$ python -q
>>> import numpy as np
>>> np.set_printoptions(precision=2, suppress=True, linewidth=140, sign=" ")
>>> rd = lambda a: np.round(a, 2) + 0
>>> K = np.load("arr.npy")
>>> K
array([[ 0,  2,  1,  0],
       [ 6,  2,  2,  2],
       [ 3,  1,  1,  1]])
>>> rd(np.linalg.norm(K, 2) / np.linalg.norm(K))
np.float64(0.97)
>>> np.linalg.matrix_rank(K, rtol=0.1)
np.int64(2)
>>> np.argsort(-np.linalg.norm(K, axis=0).round(6), kind="stable")[:3]
array([ 0,  1,  2])
>>> ang = np.radians(72)
>>> R = np.eye(4)
>>> R[0, 0] = R[2, 2] = np.cos(ang)
>>> R[0, 2], R[2, 0] = -np.sin(ang), np.sin(ang)
>>> rd(R)
array([[ 0.31,  0.  , -0.95,  0.  ],
       [ 0.  ,  1.  ,  0.  ,  0.  ],
       [ 0.95,  0.  ,  0.31,  0.  ],
       [ 0.  ,  0.  ,  0.  ,  1.  ]])
>>> A2 = K @ R.T
>>> np.allclose(np.linalg.norm(K, axis=1), np.linalg.norm(A2, axis=1))
True
>>> rd(np.linalg.det(R)), rd(np.trace(R))
(np.float64(1.0), np.float64(2.62))
>>> rd(A2)
array([[-0.95,  2.  ,  0.31,  0.  ],
       [-0.05,  2.  ,  6.32,  2.  ],
       [-0.02,  1.  ,  3.16,  1.  ]])
>>> rd(np.abs(A2 - K).max(axis=0))
array([ 6.05,  0.  ,  4.32,  0.  ])
>>> A = np.loadtxt("test16.csv", delimiter=",")
>>> A
array([[ -2.,  -1.,   3.],
       [-16.,  -8.,  24.],
       [ -4.,  -2.,   6.],
       [ 14.,   7., -21.],
       [  6.,   3.,  -9.],
       [-10.,  -5.,  15.],
       [ 14.,   7., -21.],
       [-14.,  -7.,  21.]])
>>> rd(np.linalg.norm(A, 2) / np.linalg.norm(A))
np.float64(1.0)
>>> np.linalg.matrix_rank(A, rtol=0.1)
np.int64(1)
>>> [round(float(x), 2) for x in np.linalg.svd(A, compute_uv=False)[:3]]
[59.16, 0.0, 0.0]
>>> C = np.array([[3, 1, -2, -3, -2, 1]])
>>> rng = np.random.default_rng(77)
>>> F = rng.normal(size=(40, 1)) @ C + np.array([3, 3, 3, 0, 2, 3])
>>> rd(F)
array([[ 4.28,  3.43,  2.14, -1.28,  1.14,  3.43],
       [ 1.29,  2.43,  4.14,  1.71,  3.14,  2.43],
       [10.96,  5.65, -2.31, -7.96, -3.31,  5.65],
       [-1.83,  1.39,  6.22,  4.83,  5.22,  1.39],
       [ 4.99,  3.66,  1.68, -1.99,  0.68,  3.66],
       [ 2.57,  2.86,  3.29,  0.43,  2.29,  2.86],
       [ 1.94,  2.65,  3.71,  1.06,  2.71,  2.65],
       [ 6.2 ,  4.07,  0.87, -3.2 , -0.13,  4.07],
       [-2.45,  1.18,  6.64,  5.45,  5.64,  1.18],
       [ 0.05,  2.02,  4.97,  2.95,  3.97,  2.02],
       [ 2.66,  2.89,  3.23,  0.34,  2.23,  2.89],
       [ 8.22,  4.74, -0.48, -5.22, -1.48,  4.74],
       [ 3.27,  3.09,  2.82, -0.27,  1.82,  3.09],
       [ 5.69,  3.9 ,  1.21, -2.69,  0.21,  3.9 ],
       [-2.59,  1.14,  6.73,  5.59,  5.73,  1.14],
       [-0.72,  1.76,  5.48,  3.72,  4.48,  1.76],
       [ 5.91,  3.97,  1.06, -2.91,  0.06,  3.97],
       [ 1.12,  2.37,  4.26,  1.88,  3.26,  2.37],
       [ 2.81,  2.94,  3.13,  0.19,  2.13,  2.94],
       [ 5.19,  3.73,  1.54, -2.19,  0.54,  3.73],
       [-3.62,  0.79,  7.41,  6.62,  6.41,  0.79],
       [-0.6 ,  1.8 ,  5.4 ,  3.6 ,  4.4 ,  1.8 ],
       [ 2.72,  2.91,  3.19,  0.28,  2.19,  2.91],
       [-1.64,  1.45,  6.09,  4.64,  5.09,  1.45],
       [ 0.87,  2.29,  4.42,  2.13,  3.42,  2.29],
       [ 2.87,  2.96,  3.08,  0.13,  2.08,  2.96],
       [ 1.  ,  2.33,  4.33,  2.  ,  3.33,  2.33],
       [ 2.19,  2.73,  3.54,  0.81,  2.54,  2.73],
       [ 3.12,  3.04,  2.92, -0.12,  1.92,  3.04],
       [ 6.99,  4.33,  0.34, -3.99, -0.66,  4.33],
       [ 7.74,  4.58, -0.16, -4.74, -1.16,  4.58],
       [ 1.82,  2.61,  3.79,  1.18,  2.79,  2.61],
       [ 0.52,  2.17,  4.66,  2.48,  3.66,  2.17],
       [ 5.67,  3.89,  1.22, -2.67,  0.22,  3.89],
       [ 4.53,  3.51,  1.98, -1.53,  0.98,  3.51],
       [ 3.75,  3.25,  2.5 , -0.75,  1.5 ,  3.25],
       [ 0.28,  2.09,  4.82,  2.72,  3.82,  2.09],
       [ 4.93,  3.64,  1.71, -1.93,  0.71,  3.64],
       [ 5.62,  3.87,  1.26, -2.62,  0.26,  3.87],
       [-2.35,  1.22,  6.57,  5.35,  5.57,  1.22]])
>>> Uu, sv, Vh = np.linalg.svd(F)
>>> evecs = Vh[:(sv > 1e-8).sum()]
>>> x0 = F[0] + 5 * F[25] + rng.integers(2) * np.eye(6)[2]
>>> rd(x0)
array([18.65, 18.22, 18.57, -0.65, 11.57, 18.22])
>>> np.linalg.matrix_rank(np.vstack([F, x0]))
np.int64(3)
>>> rd(np.diag(evecs.T @ evecs))
array([ 0.48,  0.24,  0.43,  0.33,  0.28,  0.24])
>>> rd(evecs.T @ evecs)
array([[ 0.48,  0.28,  0.  , -0.29, -0.07,  0.28],
       [ 0.28,  0.24,  0.17, -0.07,  0.1 ,  0.24],
       [ 0.  ,  0.17,  0.43,  0.26,  0.35,  0.17],
       [-0.29, -0.07,  0.26,  0.33,  0.25, -0.07],
       [-0.07,  0.1 ,  0.35,  0.25,  0.28,  0.1 ],
       [ 0.28,  0.24,  0.17, -0.07,  0.1 ,  0.24]])
>>> dist = np.linalg.norm(F[:, None] - F[None], axis=-1)
>>> dist[28].round(6).argsort(kind="stable")[:4]
array([ 28,  12,  25,  18])
>>> dist.shape
(40, 40)
>>> (dist + 1e9 * np.eye(40)).round(6).argmin(axis=1)
array([ 34,  17,  11,  23,  37,  10,  31,  16,  39,  36,  22,  30,  28,  33,   8,  21,  13,  26,  25,   4,  14,  15,  10,   3,  26,  18,
        17,   6,  12,  30,  11,   6,  36,  13,   0,  12,   9,   4,  33,   8])
>>> cen = F - F.mean(axis=0)
>>> Uu, sv, Vh = np.linalg.svd(cen, full_matrices=False)
>>> rd(cen.mean(axis=0))
array([ 0.,  0.,  0.,  0.,  0.,  0.])
>>> np.searchsorted(np.cumsum(sv ** 2) / (sv ** 2).sum(), 0.9) + 1
np.int64(1)
>>> np.linalg.matrix_rank(cen)
np.int64(1)
>>> np.abs(Uu[:, 0]).argmax()
np.int64(2)
>>> rd(Vh[0] * np.sign(Vh[0, np.abs(Vh[0]).argmax()]))
array([ 0.57,  0.19, -0.38, -0.57, -0.38,  0.19])
>>> cov = F.T @ F
>>> rd(np.diag(cov))
array([ 707.74,  379.9 ,  608.22,  432.04,  389.48,  379.9 ])
>>> rd(cov)
array([[ 707.74,  447.81,   57.92, -389.89,  -48.03,  447.81],
       [ 447.81,  379.9 ,  278.04, -101.86,  162.73,  379.9 ],
       [  57.92,  278.04,  608.22,  330.18,  478.85,  278.04],
       [-389.89, -101.86,  330.18,  432.04,  316.13, -101.86],
       [ -48.03,  162.73,  478.85,  316.13,  389.48,  162.73],
       [ 447.81,  379.9 ,  278.04, -101.86,  162.73,  379.9 ]])
>>> rd(np.trace(cov)), rd((F ** 2).sum())
(np.float64(2897.29), np.float64(2897.29))
>>> rd(np.linalg.svd(F, compute_uv=False) ** 2)
array([ 1590.05,  1307.23,     0.  ,     0.  ,     0.  ,     0.  ])
>>> A2 = np.array([[0, 0, -1], [2, -1, 1], [0, -1, -1]])
>>> X = np.triu(A2)
>>> X
array([[ 0,  0, -1],
       [ 0, -1,  1],
       [ 0,  0, -1]])
>>> blk = np.stack([X, 3 * X, X[::-1]])
>>> rd(np.linalg.det(blk))
array([ 0.,  0.,  0.])
>>> np.linalg.matrix_rank(blk.reshape(3, -1))
np.int64(1)
>>> blk.sum(axis=0)
array([[ 0,  0, -5],
       [ 0, -5,  5],
       [ 0,  0, -5]])
>>> (blk @ X.T).shape
(3, 3, 3)
>>> np.linalg.matrix_rank(blk)
array([ 2,  2,  2])
